$ ipython --no-banner

In [1]: import numpy as np

In [2]: np.set_printoptions(precision=2, suppress=True, linewidth=120, floatmode="fixed")

In [3]: F = np.array([[0.8, 0.44, -1.5, 0.15, -0.89, 0.86, 0.39],
   ...:     [0.43, 0.43, -0.56, 0.06, -0.6, -0.01, 0.22],
   ...:     [-0.28, -0.54, 0.69, 0.09, 0.73, -0.15, -0.37],
   ...:     [-0.08, -0.68, 0.46, 0.3, 0.86, 0.37, 0.08],
   ...:     [0.01, -0.48, -1.21, -0.07, -0.11, 0.68, -0.09],
   ...:     [0.17, -0.32, 0.55, 0.03, 0.42, 0.15, -0.23]])

In [4]: A2 = F / np.sqrt((F ** 2).mean(axis=1, keepdims=True))

In [5]: np.linalg.matrix_rank(A2) == np.linalg.matrix_rank(F)
Out[5]: np.True_

In [6]: data = np.loadtxt("mat.csv", delimiter=",")

In [7]: data
Out[7]: 
array([[ 0.97, -0.45, -0.60,  0.37, -0.97, -0.67],
       [-0.21,  0.25,  0.35, -0.43, -0.02,  0.10],
       [ 0.98, -0.73, -0.98,  0.64, -0.54, -0.41],
       [-0.99,  0.42, -0.83, -0.80,  1.00,  0.93],
       [ 0.87,  0.73, -0.12, -0.99, -0.78,  0.22],
       [-0.01, -0.24, -0.24,  0.50,  0.15, -0.07],
       [ 0.96,  0.39,  0.00, -0.92, -0.97, -0.37],
       [-1.00, -0.12,  0.99,  0.99,  0.70, -0.11],
       [-0.90,  0.12, -0.41, -0.14,  0.98,  0.65],
       [ 1.00,  0.60, -0.79, -1.00, -1.00, -0.46],
       [-0.98, -0.65,  0.99,  1.00, -0.57, -0.73],
       [ 0.88,  0.05, -0.49, -0.62, -0.79, -0.23],
       [-0.97,  0.81, -0.90, -1.00,  1.00,  0.97],
       [ 0.99,  0.49, -0.24, -0.97, -0.99, -0.40],
       [ 0.66,  0.37,  0.76, -0.65, -0.95, -0.41],
       [ 0.93, -0.09, -0.46, -0.40, -0.91, -0.41],
       [-0.41,  0.57,  0.96, -0.60, -0.86, -0.23],
       [-0.28,  0.74, -0.84, -0.99,  0.97,  0.86],
       [ 0.68, -0.14, -0.55, -0.13, -0.38, -0.13],
       [-0.97, -0.09,  0.96,  0.93,  0.41, -0.13],
       [ 0.66, -0.43, -0.47,  0.65, -0.56, -0.37]])

In [8]: A2 = np.c_[data[:, :5] @ np.array([[3, 2, 3, 2, 4],
   ...:     [1, 1, 4, 1, 4],
   ...:     [3, 4, 0, 1, 2],
   ...:     [3, 2, 5, 5, 2],
   ...:     [3, 1, 3, 3, 4]]), np.array([1, 0, 1, 2, 2, 0, 3, 2, 2, 1, 1, 1, 2, 2, 2, 3, 0, 2, 1, 3, 3])]

In [9]: A2
Out[9]: 
array([[-1.14, -1.14,  0.05, -0.17, -2.26,  1.00],
       [-0.68,  0.35, -1.84, -2.03, -0.08,  0.00],
       [-0.43, -1.95,  1.60,  1.83, -1.84,  1.00],
       [-4.44, -5.48, -2.29, -3.39, -1.54,  2.00],
       [-2.33, -0.77, -1.76, -4.94,  1.06,  2.00],
       [ 0.96, -0.07,  1.96,  2.45,  0.12,  0.00],
       [-2.40, -0.50, -3.07, -5.20, -0.32,  3.00],
       [ 4.92,  4.52,  3.57,  5.92,  2.28,  2.00],
       [-1.29, -2.62,  0.02,  0.15, -0.30,  2.00],
       [-4.77, -3.56, -2.60, -6.19, -1.18,  1.00],
       [ 0.67,  2.78, -2.25,  1.67, -4.82,  1.00],
       [-3.01, -2.18, -2.63, -4.15, -1.66,  1.00],
       [-4.80, -5.73, -1.67, -4.03, -0.44,  2.00],
       [-3.14, -1.42, -2.89, -5.59, -0.46,  2.00],
       [-0.17,  2.48, -2.64, -3.65,  0.54,  2.00],
       [-2.61, -1.78, -2.30, -3.42, -2.00,  3.00],
       [-2.16,  1.53, -4.53, -4.87, -2.08,  0.00],
       [-2.68, -4.19,  0.08, -2.70,  2.06,  2.00],
       [-1.28, -1.62, -0.31, -1.12, -0.72,  1.00],
       [ 3.90,  4.08,  2.61,  4.81,  1.18,  3.00],
       [ 0.41, -0.25,  1.83,  1.99, -0.96,  3.00]])

In [10]: np.linalg.norm(np.linalg.qr(data)[0].T @ A2, axis=0) ** 2 / ((A2 ** 2).sum(axis=0) + 1e-12)
Out[10]: array([1.00, 1.00, 1.00, 1.00, 1.00, 0.30])

In [11]: np.round(np.linalg.lstsq(data, A2[:, 0])[0], 2) + 0
Out[11]: array([3.00, 1.00, 3.00, 3.00, 3.00, 0.00])

In [12]: np.linalg.matrix_rank(np.c_[data, A2])
Out[12]: np.int64(7)
